In [1]: import numpy as np

In [2]: np.set_printoptions(suppress=True, linewidth=160)

In [3]: def tidy(a):
   ...:     return np.round(a, 2) + 0
   ...: 

In [4]: J = np.load("run17.npy")

In [5]: J
Out[5]: 
array([[2., 1., 0., 0., 0., 0., 0., 0., 0., 0.],
       [0., 2., 1., 0., 0., 0., 0., 0., 0., 0.],
       [0., 0., 2., 1., 0., 0., 0., 0., 0., 0.],
       [0., 0., 0., 2., 1., 0., 0., 0., 0., 0.],
       [0., 0., 0., 0., 2., 1., 0., 0., 0., 0.],
       [0., 0., 0., 0., 0., 2., 1., 0., 0., 0.],
       [0., 0., 0., 0., 0., 0., 2., 1., 0., 0.],
       [0., 0., 0., 0., 0., 0., 0., 2., 1., 0.],
       [0., 0., 0., 0., 0., 0., 0., 0., 2., 1.],
       [0., 0., 0., 0., 0., 0., 0., 0., 0., 2.]])

In [6]: # triangular: eigenvalues sit on the diagonal

In [7]: Uu, sig, VT = np.linalg.svd(J, full_matrices=False)

In [8]: tidy(sig / sig[0])
Out[8]: array([1.  , 0.97, 0.92, 0.86, 0.78, 0.69, 0.6 , 0.5 , 0.42, 0.36])

In [9]: tidy(Uu.T @ Uu)
Out[9]: 
array([[1., 0., 0., 0., 0., 0., 0., 0., 0., 0.],
       [0., 1., 0., 0., 0., 0., 0., 0., 0., 0.],
       [0., 0., 1., 0., 0., 0., 0., 0., 0., 0.],
       [0., 0., 0., 1., 0., 0., 0., 0., 0., 0.],
       [0., 0., 0., 0., 1., 0., 0., 0., 0., 0.],
       [0., 0., 0., 0., 0., 1., 0., 0., 0., 0.],
       [0., 0., 0., 0., 0., 0., 1., 0., 0., 0.],
       [0., 0., 0., 0., 0., 0., 0., 1., 0., 0.],
       [0., 0., 0., 0., 0., 0., 0., 0., 1., 0.],
       [0., 0., 0., 0., 0., 0., 0., 0., 0., 1.]])

In [10]: tidy(Uu.T @ J @ VT.T)
Out[10]: 
array([[2.97, 0.  , 0.  , 0.  , 0.  , 0.  , 0.  , 0.  , 0.  , 0.  ],
       [0.  , 2.89, 0.  , 0.  , 0.  , 0.  , 0.  , 0.  , 0.  , 0.  ],
       [0.  , 0.  , 2.75, 0.  , 0.  , 0.  , 0.  , 0.  , 0.  , 0.  ],
       [0.  , 0.  , 0.  , 2.56, 0.  , 0.  , 0.  , 0.  , 0.  , 0.  ],
       [0.  , 0.  , 0.  , 0.  , 2.33, 0.  , 0.  , 0.  , 0.  , 0.  ],
       [0.  , 0.  , 0.  , 0.  , 0.  , 2.06, 0.  , 0.  , 0.  , 0.  ],
       [0.  , 0.  , 0.  , 0.  , 0.  , 0.  , 1.78, 0.  , 0.  , 0.  ],
       [0.  , 0.  , 0.  , 0.  , 0.  , 0.  , 0.  , 1.5 , 0.  , 0.  ],
       [0.  , 0.  , 0.  , 0.  , 0.  , 0.  , 0.  , 0.  , 1.25, 0.  ],
       [0.  , 0.  , 0.  , 0.  , 0.  , 0.  , 0.  , 0.  , 0.  , 1.07]])

In [11]: np.allclose(Uu * sig @ VT, J)
Out[11]: True

In [12]: Uu.shape, sig.shape, VT.shape
Out[12]: ((10, 10), (10,), (10, 10))

In [13]: tidy(np.sqrt((sig ** 2).sum())), tidy(np.linalg.norm(J))
Out[13]: (np.float64(7.0), np.float64(7.0))

In [14]: (sig > 1e-8).sum()
Out[14]: np.int64(10)

In [15]: A = np.loadtxt("block5.csv", delimiter=",")

In [16]: A
Out[16]: 
array([[ 3.,  5., -3.,  5.,  3., -4.,  3.,  2.,  3., -1., -4.,  0.,  2.,  5.,  5.],
       [ 0., -3.,  5.,  5., -3.,  5., -4., -1., -1., -1., -3.,  3.,  4.,  3., -2.],
       [ 0.,  0.,  5., -5., -1., -4.,  1., -1.,  3., -3., -5., -3., -4.,  3.,  3.],
       [ 0.,  0.,  0.,  3.,  3.,  4.,  1.,  2.,  5., -4.,  4.,  1., -3.,  1., -1.],
       [ 0.,  0.,  0.,  0., -1., -4.,  2., -5.,  5., -2.,  2.,  0., -5.,  4.,  1.],
       [ 0.,  0.,  0.,  0.,  0.,  2.,  4.,  1.,  0.,  3., -3.,  0.,  2., -5.,  2.],
       [ 0.,  0.,  0.,  0.,  0.,  0.,  1.,  4., -2.,  3.,  4., -1.,  4., -1., -4.],
       [ 0.,  0.,  0.,  0.,  0.,  0.,  0., -1.,  5., -4., -2., -3., -4.,  2., -4.],
       [ 0.,  0.,  0.,  0.,  0.,  0.,  0.,  0., -3., -5.,  5.,  5.,  0., -1.,  4.],
       [ 0.,  0.,  0.,  0.,  0.,  0.,  0.,  0.,  0.,  1., -4.,  2.,  3.,  5.,  4.],
       [ 0.,  0.,  0.,  0.,  0.,  0.,  0.,  0.,  0.,  0., -1., -1., -1., -3.,  0.],
       [ 0.,  0.,  0.,  0.,  0.,  0.,  0.,  0.,  0.,  0.,  0.,  1.,  3., -3.,  4.],
       [ 0.,  0.,  0.,  0.,  0.,  0.,  0.,  0.,  0.,  0.,  0.,  0., -3.,  5.,  0.],
       [ 0.,  0.,  0.,  0.,  0.,  0.,  0.,  0.,  0.,  0.,  0.,  0.,  0., -2., -4.],
       [ 0.,  0.,  0.,  0.,  0.,  0.,  0.,  0.,  0.,  0.,  0.,  0.,  0.,  0., -2.]])

In [17]: r0, g = A[9], A[7]

In [18]: r0 @ g
Out[18]: np.float64(-20.0)

In [19]: pr = (r0 @ g) / (r0 @ r0) * r0

In [20]: tidy(g - pr)
Out[20]: array([ 0.  ,  0.  ,  0.  ,  0.  ,  0.  ,  0.  ,  0.  , -1.  ,  5.  , -3.72, -3.13, -2.44, -3.15,  3.41, -2.87])

In [21]: tidy((g - pr) @ r0)
Out[21]: np.float64(0.0)

In [22]: tidy(np.linalg.norm(r0 + g) ** 2 + np.linalg.norm(r0 - g) ** 2)
Out[22]: np.float64(324.0)

In [23]: np.linalg.matrix_rank(np.outer(r0, g))
Out[23]: np.int64(1)

In [24]: tidy(pr)
Out[24]: array([ 0.  ,  0.  ,  0.  ,  0.  ,  0.  ,  0.  ,  0.  ,  0.  ,  0.  , -0.28,  1.13, -0.56, -0.85, -1.41, -1.13])
